>>> import numpy as np
>>> import numpy.linalg as la
>>> np.set_printoptions(precision=3, suppress=True, linewidth=120, sign=" ")
>>> m1 = np.loadtxt("x.csv", delimiter=",")
>>> m1
array([[ 0.5  , -0.866,  0.   ],
       [ 0.866,  0.5  ,  0.   ],
       [ 0.   ,  0.   ,  1.   ]])
>>> x = np.array([-1, -1, 2])
>>> la.inv(m1)
array([[ 0.5  ,  0.866,  0.   ],
       [-0.866,  0.5  , -0.   ],
       [ 0.   ,  0.   ,  1.   ]])
>>> np.abs(la.eigvals(m1))
array([ 1.,  1.,  1.])
>>> print(np.sort(np.abs(np.degrees(np.angle(la.eigvals(m1))))))
[  0.  60.  60.]
>>> print(np.allclose(m1, m1.T))
False
>>> m1 @ m1
array([[-0.5  , -0.866,  0.   ],
       [ 0.866, -0.5  ,  0.   ],
       [ 0.   ,  0.   ,  1.   ]])
>>> round(np.abs(la.eigvals(m1)).max(), 3)
np.float64(1.0)
>>> print(round(float(la.norm(m1, 1)), 3), round(float(la.norm(m1, np.inf)), 3))
1.366 1.366
>>> la.norm(m1, axis=1).argmax()
np.int64(0)
>>> print(la.norm(m1, axis=1))
[ 1.  1.  1.]
>>> np.round(la.norm(m1, 2), 3)
np.float64(1.0)
>>> la.norm(m1, axis=0)
array([ 1.,  1.,  1.])
>>> M2 = la.inv(m1)
>>> M2
array([[ 0.5  ,  0.866,  0.   ],
       [-0.866,  0.5  , -0.   ],
       [ 0.   ,  0.   ,  1.   ]])
>>> print(la.inv(M2))
[[ 0.5   -0.866 -0.   ]
 [ 0.866  0.5    0.   ]
 [ 0.     0.     1.   ]]
>>> np.einsum("ii->", M2)
np.float64(2.0)
>>> np.kron(np.eye(2, dtype=int), M2)
array([[ 0.5  ,  0.866,  0.   ,  0.   ,  0.   ,  0.   ],
       [-0.866,  0.5  , -0.   , -0.   ,  0.   , -0.   ],
       [ 0.   ,  0.   ,  1.   ,  0.   ,  0.   ,  0.   ],
       [ 0.   ,  0.   ,  0.   ,  0.5  ,  0.866,  0.   ],
       [-0.   ,  0.   , -0.   , -0.866,  0.5  , -0.   ],
       [ 0.   ,  0.   ,  0.   ,  0.   ,  0.   ,  1.   ]])
>>> round(np.einsum("ij,ji->", M2, M2), 3)
np.float64(0.0)
>>> round(float(la.det(M2[::-1])), 3)
-1.0
>>> np.round(la.det(2 * M2), 3), round(float(la.det(M2)), 3)
(np.float64(8.0), 1.0)
>>> print(round(la.eigvals(M2).sum().real, 3))
2.0
>>> la.eigvals(M2)
array([ 0.5+0.866j,  0.5-0.866j,  1. +0.j   ])
>>> f = np.array([-3, -1, -3, 3, -3, -1])
>>> data = np.array([np.roll(f, i) for i in range(6)])
>>> data
array([[-3, -1, -3,  3, -3, -1],
       [-1, -3, -1, -3,  3, -3],
       [-3, -1, -3, -1, -3,  3],
       [ 3, -3, -1, -3, -1, -3],
       [-3,  3, -3, -1, -3, -1],
       [-1, -3,  3, -3, -1, -3]])
>>> w, evecs = la.eigh(data)
>>> la.svd(data, compute_uv=False)
array([ 10.,   8.,   4.,   4.,   4.,   4.])
>>> np.unique(w.round(6) + 0, return_counts=True)[1]
array([ 1,  1,  2,  2])
>>> evecs @ np.diag(w) @ evecs.T
array([[-3., -1., -3.,  3., -3., -1.],
       [-1., -3., -1., -3.,  3., -3.],
       [-3., -1., -3., -1., -3.,  3.],
       [ 3., -3., -1., -3., -1., -3.],
       [-3.,  3., -3., -1., -3., -1.],
       [-1., -3.,  3., -3., -1., -3.]])
>>> (w > 1e-8).sum(), (w < -1e-8).sum()
(np.int64(2), np.int64(4))
>>> blk = np.stack([data, 4 * data, data[::-1]])
>>> print((blk @ data.T).shape)
(3, 6, 6)
>>> la.matrix_rank(blk)
array([ 6,  6,  6])
>>> print(blk.shape)
(3, 6, 6)
>>> x = np.array([-3, 5, 3, 5, 0, -3])
>>> target = data @ x
>>> target
array([ 13, -21, -19, -33,  13,  -9])
>>> np.round(la.solve(data.T, data[5]), 3) + 0
array([ 0.,  0.,  0.,  0.,  0.,  1.])
>>> np.round(la.solve(data, 3 * target), 3) + 0
array([-9., 15.,  9., 15.,  0., -9.])
>>> data @ np.ones(6)
array([-8., -8., -8., -8., -8., -8.])
>>> data @ (-1.0) ** np.arange(6)
array([-10.,  10., -10.,  10., -10.,  10.])
>>> print(np.allclose(data @ data.T, data.T @ data))
True
>>> M2 = data / la.norm(data, axis=1, keepdims=True)
>>> C2 = M2 @ M2.T
>>> np.argwhere(np.triu(np.abs(C2) > 0.95, 1))
array([], shape=(0, 2), dtype=int64)
>>> C2[3]
array([-0.158,  0.579, -0.158,  1.   , -0.158,  0.579])
>>> A = np.load("block3.npy")
>>> print(A)
[[-2  1 -2]
 [-2 -2  1]
 [ 1 -2 -2]]
>>> O, evecs = la.qr(A[:, :2])[0], la.qr(A[:, 2:])[0]
>>> sig = la.svd(O.T @ evecs, compute_uv=False)
>>> sig.round(3) + 0
array([ 0.])
>>> round(la.norm(O @ O.T - evecs @ evecs.T, 2), 3)
np.float64(1.0)
>>> P = np.triu(np.array([[-9, -2, -7], [6, 5, 5], [-7, 4, -5]]), 1) + np.eye(3)
>>> M2 = P @ m1 @ la.inv(P)
>>> np.poly(M2)
array([ 1., -2.,  2., -1.])
>>> np.trace(M2), np.trace(m1)
(np.float64(2.0), np.float64(2.0))
>>> P @ m1 - m1 @ P
array([[-1.732,  0.   ,  0.83 ],
       [ 0.   ,  1.732,  8.562],
       [ 0.   ,  0.   ,  0.   ]])
>>> rng = np.random.default_rng(635249)
>>> idx = rng.permutation(3)
>>> idx
array([ 1,  0,  2])
>>> M2 = A[idx][:, idx]
>>> np.diag(M2)
array([-2, -2, -2])
>>> print(np.trace(M2))
-6
>>> round(float(la.det(M2)), 3), np.round(la.det(A[idx]), 3)
(-27.0, np.float64(27.0))
>>> x = np.array([1, 3, -9])
>>> target = A @ x
>>> beta, lr = np.zeros(3), 1 / la.norm(A, 2) ** 2
>>> for i in range(12):
...     beta -= lr * A.T @ (A @ beta - target)
...     if i % 2 == 0: print(i, round(la.norm(A @ beta - target), 3))
... 
0 0.0
2 0.0
4 0.0
6 0.0
8 0.0
10 0.0
>>> print(beta)
[ 1.  3. -9.]
>>> np.round(la.cond(A), 3)
np.float64(1.0)
>>> x = np.array([-1, -2, 0])
>>> target = A @ x
>>> target
array([ 0,  6,  3])
>>> la.solve(A, target)
array([-1., -2., -0.])
>>> print(la.solve(A, target + A[:, 0]))
[-0. -2. -0.]
>>> la.solve(A.T, A[0])
array([ 1., -0., -0.])
>>> la.solve(A, A[:, 1])
array([-0.,  1., -0.])
>>> K = np.tanh(np.array([[-0.9, -2.3, 0.1],
...     [-0.7, -0.6, -0.1],
...     [0.5, -0.4, 1.0],
...     [-0.5, 0.9, 0.2],
...     [1.3, 0.5, 1.1],
...     [-0.3, -0.2, -0.1],
...     [1.4, -1.0, 0.1],
...     [0.0, -1.5, 1.7],
...     [-0.6, -0.7, 1.2],
...     [-1.7, -0.5, -0.5],
...     [0.7, -0.3, 0.2],
...     [0.5, -1.7, 0.0],
...     [0.8, -0.4, 0.6],
...     [0.4, -0.5, -0.9],
...     [-0.2, 1.3, -0.2],
...     [-3.6, -0.6, 1.1]]) @ np.array([[-0.9, -0.6, -0.7, 0.5],
...     [1.3, -1.2, -1.5, -1.1],
...     [0.9, -0.7, -0.1, -2.8]]))
>>> K
array([[-0.97 ,  0.997,  0.999,  0.947],
       [-0.235,  0.837,  0.885,  0.53 ],
       [-0.07 , -0.478,  0.149, -0.971],
       [ 0.947, -0.726, -0.77 , -0.947],
       [ 0.438, -0.973, -0.944, -0.995],
       [-0.08 ,  0.454,  0.478,  0.336],
       [-0.986,  0.282,  0.47 ,  0.909],
       [-0.397,  0.544,  0.969, -0.996],
       [ 0.611,  0.345,  0.874, -0.994],
       [ 0.405,  0.962,  0.963,  0.8  ],
       [-0.686, -0.197, -0.06 ,  0.119],
       [-0.99 ,  0.94 ,  0.976,  0.972],
       [-0.604, -0.397, -0.02 , -0.686],
       [-0.949,  0.757,  0.508,  0.997],
       [ 0.934, -0.862, -0.946, -0.749],
       [ 0.998,  0.971,  0.997, -1.   ]])
>>> M2 = K / np.sqrt((K ** 2).mean(axis=1, keepdims=True))
>>> la.matrix_rank(K - K.mean(axis=1, keepdims=True))
np.int64(3)
